% ipython --no-banner

In [1]: import numpy as np

In [2]: np.set_printoptions(precision=2, suppress=True, linewidth=160)

In [3]: F = np.load("layer6.npy")

In [4]: F
Out[4]: 
array([[  1,  -3,   9, -27],
       [  1,  -2,   4,  -8],
       [  1,  -1,   1,  -1],
       [  1,   0,   0,   0],
       [  1,   1,   1,   1],
       [  1,   2,   4,   8]])

In [5]: # row 0 dominates

In [6]: x = np.array([1, 2, 3, 2])

In [7]: y = F @ x

In [8]: np.round(np.linalg.pinv(F) @ F, 2) + 0
Out[8]: 
array([[1., 0., 0., 0.],
       [0., 1., 0., 0.],
       [0., 0., 1., 0.],
       [0., 0., 0., 1.]])

In [9]: np.linalg.lstsq(F, y)[0]
Out[9]: array([1., 2., 3., 2.])

In [10]: try:
    ...:     np.linalg.solve(F, y)
    ...: except np.linalg.LinAlgError as e:
    ...:     print(e)
    ...: 
Last 2 dimensions of the array must be square

In [11]: rng = np.random.default_rng(51)

In [12]: y = y + 0.1 * rng.normal(size=6)

In [13]: y
Out[13]: array([-32.06,  -7.06,   0.01,   1.13,   7.97,  32.89])

In [14]: coef, *_ = np.linalg.lstsq(F, y)

In [15]: [round(float(np.linalg.norm(np.linalg.solve(F.T @ F + lam * np.eye(4), F.T @ y))), 2) for lam in (0, 1, 10, 100)]
Out[15]: [4.23, 4.06, 3.4, 1.68]

In [16]: coef
Out[16]: array([1.06, 2.01, 2.96, 1.99])

In [17]: z = rng.permutation(4)

In [18]: A2 = F[:, z] * rng.choice([-1, 1], 4)

In [19]: A2
Out[19]: 
array([[ 3, -9, 27, -1],
       [ 2, -4,  8, -1],
       [ 1, -1,  1, -1],
       [ 0,  0,  0, -1],
       [-1, -1, -1, -1],
       [-2, -4, -8, -1]])

In [20]: U, _, Vt = np.linalg.svd(F.T @ A2)

In [21]: np.round(np.linalg.lstsq(F, A2)[0], 2) + 0
Out[21]: 
array([[ 0.,  0.,  0., -1.],
       [-1.,  0.,  0.,  0.],
       [ 0., -1.,  0.,  0.],
       [ 0.,  0., -1.,  0.]])

In [22]: T = np.stack([A2, 5 * A2, A2[::-1]])

In [23]: np.einsum("bij,cij->bc", T, T)
Out[23]: 
array([[  999,  4995,  -378],
       [ 4995, 24975, -1890],
       [ -378, -1890,   999]])

In [24]: np.linalg.matrix_rank(T.reshape(3, -1))
Out[24]: np.int64(2)

In [25]: np.linalg.matrix_rank(T)
Out[25]: array([4, 4, 4])

In [26]: T.shape
Out[26]: (3, 6, 4)

In [27]: E = np.load("data.npy")

In [28]: E
Out[28]: 
array([[ 0.81, -0.07,  0.22, -0.25, -0.06,  0.07, -0.13, -0.11],
       [-0.07,  0.97,  0.09, -0.1 , -0.02,  0.03, -0.05, -0.04],
       [ 0.22,  0.09,  0.74,  0.29,  0.07, -0.08,  0.16,  0.12],
       [-0.25, -0.1 ,  0.29,  0.67, -0.08,  0.09, -0.18, -0.14],
       [-0.06, -0.02,  0.07, -0.08,  0.98,  0.02, -0.04, -0.03],
       [ 0.07,  0.03, -0.08,  0.09,  0.02,  0.97,  0.05,  0.04],
       [-0.13, -0.05,  0.16, -0.18, -0.04,  0.05,  0.9 , -0.08],
       [-0.11, -0.04,  0.12, -0.14, -0.03,  0.04, -0.08,  0.94]])

In [29]: vals, evecs = np.linalg.eigh(E)

In [30]: x = np.array([0, 0, 3, 1, 3, -1, 2, -1])

In [31]: round(float(x @ E @ x), 2)
Out[31]: 25.0

In [32]: evecs * np.maximum(vals, 0) @ evecs.T
Out[32]: 
array([[ 0.81, -0.07,  0.22, -0.25, -0.06,  0.07, -0.13, -0.11],
       [-0.07,  0.97,  0.09, -0.1 , -0.02,  0.03, -0.05, -0.04],
       [ 0.22,  0.09,  0.74,  0.29,  0.07, -0.08,  0.16,  0.12],
       [-0.25, -0.1 ,  0.29,  0.67, -0.08,  0.09, -0.18, -0.14],
       [-0.06, -0.02,  0.07, -0.08,  0.98,  0.02, -0.04, -0.03],
       [ 0.07,  0.03, -0.08,  0.09,  0.02,  0.97,  0.05,  0.04],
       [-0.13, -0.05,  0.16, -0.18, -0.04,  0.05,  0.9 , -0.08],
       [-0.11, -0.04,  0.12, -0.14, -0.03,  0.04, -0.08,  0.94]])

In [33]: np.linalg.eigvalsh(E[1:, 1:])
Out[33]: array([0.19, 1.  , 1.  , 1.  , 1.  , 1.  , 1.  ])

In [34]: round(float(x @ E @ x / (x @ x)), 2), round(vals[0], 2), round(float(vals[-1]), 2)
Out[34]: (1.0, np.float64(-0.0), 1.0)

In [35]: E.reshape(-1, 2)
Out[35]: 
array([[ 0.81, -0.07],
       [ 0.22, -0.25],
       [-0.06,  0.07],
       [-0.13, -0.11],
       [-0.07,  0.97],
       [ 0.09, -0.1 ],
       [-0.02,  0.03],
       [-0.05, -0.04],
       [ 0.22,  0.09],
       [ 0.74,  0.29],
       [ 0.07, -0.08],
       [ 0.16,  0.12],
       [-0.25, -0.1 ],
       [ 0.29,  0.67],
       [-0.08,  0.09],
       [-0.18, -0.14],
       [-0.06, -0.02],
       [ 0.07, -0.08],
       [ 0.98,  0.02],
       [-0.04, -0.03],
       [ 0.07,  0.03],
       [-0.08,  0.09],
       [ 0.02,  0.97],
       [ 0.05,  0.04],
       [-0.13, -0.05],
       [ 0.16, -0.18],
       [-0.04,  0.05],
       [ 0.9 , -0.08],
       [-0.11, -0.04],
       [ 0.12, -0.14],
       [-0.03,  0.04],
       [-0.08,  0.94]])

In [36]: T = E.reshape(8, 2, -1)

In [37]: np.einsum("ihd,ihd->ih", T, T)
Out[37]: 
array([[0.78, 0.04],
       [0.97, 0.01],
       [0.69, 0.05],
       [0.61, 0.07],
       [0.01, 0.97],
       [0.02, 0.95],
       [0.08, 0.83],
       [0.05, 0.89]])

In [38]: np.swapaxes(T, 1, 2)[1]
Out[38]: 
array([[-0.07, -0.02],
       [ 0.97,  0.03],
       [ 0.09, -0.05],
       [-0.1 , -0.04]])

In [39]: T.shape
Out[39]: (8, 2, 4)

In [40]: np.einsum("ihd,jhd->hij", T, T).shape
Out[40]: (2, 8, 8)

In [41]: u = np.array([-5, 6, 3])

In [42]: np.round(np.correlate(E[3], E[5], "full"), 2) + 0
Out[42]: array([-0.01, -0.02, -0.23, -0.06,  0.29,  0.67, -0.03,  0.09, -0.24, -0.09,  0.02,  0.  ,  0.01, -0.02, -0.01])

In [43]: np.round(np.cross(E[3, :3], E[5, :3]), 2) + 0
Out[43]: array([0., 0., 0.])

In [44]: z = rng.permutation(8)

In [45]: z
Out[45]: array([5, 0, 2, 4, 3, 6, 7, 1])

In [46]: A2 = E[z][:, z]

In [47]: np.round(np.sort(np.abs(np.linalg.eigvals(A2))), 2) + 0
Out[47]: array([0., 1., 1., 1., 1., 1., 1., 1.])

In [48]: np.allclose(A2, E)
Out[48]: False

In [49]: np.diag(A2)
Out[49]: array([0.97, 0.81, 0.74, 0.98, 0.67, 0.9 , 0.94, 0.97])

In [50]: x = np.array([0, 5, 2, 4, 2, 3, 1, 5])

In [51]: np.eye(8) - E
Out[51]: 
array([[ 0.19,  0.07, -0.22,  0.25,  0.06, -0.07,  0.13,  0.11],
       [ 0.07,  0.03, -0.09,  0.1 ,  0.02, -0.03,  0.05,  0.04],
       [-0.22, -0.09,  0.26, -0.29, -0.07,  0.08, -0.16, -0.12],
       [ 0.25,  0.1 , -0.29,  0.33,  0.08, -0.09,  0.18,  0.14],
       [ 0.06,  0.02, -0.07,  0.08,  0.02, -0.02,  0.04,  0.03],
       [-0.07, -0.03,  0.08, -0.09, -0.02,  0.03, -0.05, -0.04],
       [ 0.13,  0.05, -0.16,  0.18,  0.04, -0.05,  0.1 ,  0.08],
       [ 0.11,  0.04, -0.12,  0.14,  0.03, -0.04,  0.08,  0.06]])

In [52]: np.linalg.eigvalsh(2 * E - np.eye(8))
Out[52]: array([-1.,  1.,  1.,  1.,  1.,  1.,  1.,  1.])

In [53]: np.round((x - E @ x) @ (E @ x), 2)
Out[53]: np.float64(-0.0)

In [54]: E @ E @ x
Out[54]: array([-1.49,  4.41,  3.74,  2.03,  1.55,  3.56, -0.07,  4.16])

In [55]: E @ x
Out[55]: array([-1.49,  4.41,  3.74,  2.03,  1.55,  3.56, -0.07,  4.16])

In [56]: W0 = np.load("arr.npy")

In [57]: W0
Out[57]: 
array([[-0.14,  3.54,  2.61, -1.94,  2.21,  4.95, -0.59, -1.74, -0.1 , -2.71, -3.62, -4.87],
       [-0.33,  3.31,  3.01, -2.37,  3.03,  4.25, -1.09, -1.26,  0.57, -2.45, -3.97, -4.7 ],
       [ 1.18,  0.45, -3.1 ,  3.11, -5.47,  2.83,  3.13, -2.38, -3.93, -0.83,  3.09,  0.32],
       [ 0.8 , -2.19, -3.68,  3.22, -4.83, -1.73,  2.3 , -0.23, -2.3 ,  1.38,  4.37,  3.57],
       [-1.16,  0.03,  3.34, -3.27,  5.58, -2.08, -3.11,  2.07,  3.79,  0.44, -3.46, -0.95],
       [ 0.79,  3.19, -0.27,  0.82, -2.39,  6.13,  1.91, -3.22, -3.08, -2.81, -0.55, -3.67],
       [ 0.65,  3.43,  0.26,  0.34, -1.65,  6.24,  1.54, -3.11, -2.68, -2.94, -1.16, -4.09],
       [ 1.16,  0.04, -3.31,  3.25, -5.57,  2.19,  3.12, -2.12, -3.81, -0.5 ,  3.41,  0.86],
       [ 0.68, -2.59, -3.56,  3.03, -4.38, -2.55,  1.98,  0.23, -1.81,  1.75,  4.35,  4.  ],
       [ 1.17,  1.21, -2.6 ,  2.75, -5.09,  3.93,  3.06, -2.8 , -4.02, -1.42,  2.37, -0.72],
       [-0.69, -3.38, -0.13, -0.46,  1.83, -6.22, -1.64,  3.14,  2.78,  2.92,  1.02,  4.  ],
       [-0.43,  3.14,  3.2 , -2.58,  3.44,  3.82, -1.35, -0.99,  0.92, -2.28, -4.12, -4.56],
       [ 1.  ,  2.53, -1.3 ,  1.71, -3.71,  5.56,  2.53, -3.23, -3.68, -2.38,  0.68, -2.61],
       [-1.  ,  1.32,  3.71, -3.4 ,  5.4 ,  0.09, -2.78,  1.07,  3.08, -0.63, -4.17, -2.56],
       [-0.76,  2.33,  3.65, -3.16,  4.68,  2.03, -2.19,  0.06,  2.13, -1.52, -4.37, -3.73],
       [ 1.06, -0.97, -3.65,  3.4 , -5.52,  0.52,  2.91, -1.37, -3.32,  0.33,  4.03,  2.13],
       [ 1.08,  2.12, -1.78,  2.11, -4.26,  5.1 ,  2.77, -3.15, -3.87, -2.09,  1.28, -2.  ],
       [-1.15,  0.17,  3.4 , -3.3 ,  5.59, -1.87, -3.09,  1.98,  3.74,  0.33, -3.56, -1.12],
       [-0.39, -3.68, -1.18,  0.51,  0.27, -6.12, -0.82,  2.77,  1.85,  3.03,  2.17,  4.63],
       [-0.49, -3.61, -0.84,  0.19,  0.79, -6.21, -1.1 ,  2.92,  2.18,  3.02,  1.81,  4.46],
       [-0.45, -3.64, -0.97,  0.32,  0.59, -6.18, -0.99,  2.87,  2.05,  3.03,  1.95,  4.54],
       [ 0.72, -2.46, -3.61,  3.1 , -4.53, -2.3 ,  2.08,  0.08, -1.97,  1.63,  4.37,  3.87],
       [ 1.16,  1.38, -2.47,  2.66, -4.97,  4.16,  3.03, -2.87, -4.02, -1.54,  2.19, -0.94],
       [ 0.1 , -3.58, -2.52,  1.84, -2.04, -5.07,  0.49,  1.83,  0.24,  2.75,  3.53,  4.88],
       [ 0.98, -1.43, -3.72,  3.39, -5.36, -0.29,  2.73, -0.98, -3.  ,  0.72,  4.21,  2.69],
       [ 0.13,  3.7 ,  1.95, -1.26,  1.01,  5.67,  0.11, -2.31, -0.99, -2.94, -2.98, -4.88],
       [-1.18, -0.95,  2.79, -2.89,  5.25, -3.56, -3.1 ,  2.66,  4.01,  1.22, -2.63,  0.35],
       [-0.06,  3.61,  2.43, -1.75,  1.87,  5.19, -0.39, -1.92, -0.36, -2.79, -3.45, -4.89],
       [-0.26,  3.4 ,  2.88, -2.23,  2.75,  4.51, -0.92, -1.43,  0.33, -2.55, -3.86, -4.77],
       [-1.04,  1.12,  3.68, -3.41,  5.48, -0.26, -2.85,  1.24,  3.22, -0.46, -4.09, -2.32],
       [-1.15, -1.45,  2.41, -2.61,  4.92, -4.25, -3.01,  2.91,  4.01,  1.6 , -2.11,  1.05],
       [ 1.15, -0.14, -3.39,  3.29, -5.59,  1.91,  3.1 , -2.  , -3.75, -0.35,  3.54,  1.09],
       [-1.08,  0.82,  3.62, -3.4 ,  5.56, -0.78, -2.95,  1.49,  3.41, -0.2 , -3.95, -1.95],
       [-1.18, -0.57,  3.03, -3.07,  5.42, -3.01, -3.13,  2.45,  3.95,  0.92, -2.98, -0.16],
       [ 0.68, -2.58, -3.56,  3.04, -4.39, -2.54,  1.98,  0.22, -1.82,  1.74,  4.35,  4.  ],
       [-0.7 , -3.36, -0.09, -0.5 ,  1.9 , -6.22, -1.67,  3.15,  2.82,  2.91,  0.97,  3.96],
       [-0.85, -3.03,  0.56, -1.07,  2.78, -6.02, -2.1 ,  3.25,  3.27,  2.71,  0.22,  3.41],
       [-1.09, -2.02,  1.88, -2.19,  4.38, -4.98, -2.81,  3.12,  3.9 ,  2.02, -1.41,  1.86],
       [ 1.02, -1.21, -3.69,  3.4 , -5.45,  0.1 ,  2.82, -1.17, -3.16,  0.53,  4.13,  2.43],
       [ 1.17,  1.02, -2.74,  2.86, -5.21,  3.67,  3.09, -2.7 , -4.01, -1.28,  2.56, -0.46],
       [ 0.96,  2.68, -1.1 ,  1.54, -3.47,  5.71,  2.42, -3.25, -3.58, -2.48,  0.43, -2.84],
       [ 1.09, -0.77, -3.6 ,  3.39, -5.56,  0.87,  2.97, -1.54, -3.44,  0.16,  3.92,  1.88],
       [-1.06,  0.96,  3.65, -3.4 ,  5.52, -0.54, -2.91,  1.38,  3.33, -0.32, -4.02, -2.12],
       [ 0.17, -3.51, -2.68,  2.01, -2.35, -4.84,  0.67,  1.67, -0.01,  2.67,  3.68,  4.85],
       [-1.08,  0.83,  3.62, -3.4 ,  5.56, -0.78, -2.95,  1.49,  3.41, -0.21, -3.95, -1.95]])

In [58]: np.linalg.matrix_rank(W0, rtol=0.1)
Out[58]: np.int64(2)

In [59]: np.linalg.cond(W0) > 100
Out[59]: np.True_

In [60]: round(np.linalg.norm(W0, 2) / np.linalg.norm(W0), 2)
Out[60]: np.float64(0.76)

In [61]: Ac = W0 - W0.mean(axis=0)

In [62]: U, sigma, Vt = np.linalg.svd(Ac, full_matrices=False)

In [63]: np.linalg.matrix_rank(Ac)
Out[63]: np.int64(2)

In [64]: (np.sign(U[:, 0]) == np.sign(U[0, 0])).astype(int)
Out[64]: array([1, 1, 0, 0, 1, 0, 0, 0, 0, 0, 1, 1, 0, 1, 1, 0, 0, 1, 1, 1, 1, 0, 0, 0, 0, 1, 1, 1, 1, 1, 1, 0, 1, 1, 0, 1, 1, 1, 0, 0, 0, 0, 1, 0, 1])

In [65]: sigma.round(2) + 0
Out[65]: array([51.25, 43.26,  0.  ,  0.  ,  0.  ,  0.  ,  0.  ,  0.  ,  0.  ,  0.  ,  0.  ,  0.  ])

In [66]: np.searchsorted(np.cumsum(sigma ** 2) / (sigma ** 2).sum(), 0.9) + 1
Out[66]: np.int64(2)

In [67]: U, sigma, Vt = np.linalg.svd(W0)

In [68]: evecs = Vt[:(sigma > 1e-8).sum()]

In [69]: x = W0[27] + -1 * W0[24] + rng.integers(2) * np.eye(12)[6]

In [70]: x
Out[70]: array([-1.04,  5.04,  6.15, -5.14,  7.22,  5.47, -2.12, -0.94,  2.64, -3.51, -7.66, -7.58])

In [71]: np.linalg.matrix_rank(np.vstack([W0, x]))
Out[71]: np.int64(3)

In [72]: np.diag(evecs.T @ evecs)
Out[72]: array([0.01, 0.14, 0.14, 0.12, 0.31, 0.39, 0.1 , 0.11, 0.16, 0.09, 0.19, 0.24])

In [73]: np.allclose(evecs.T @ evecs @ x, x)
Out[73]: False
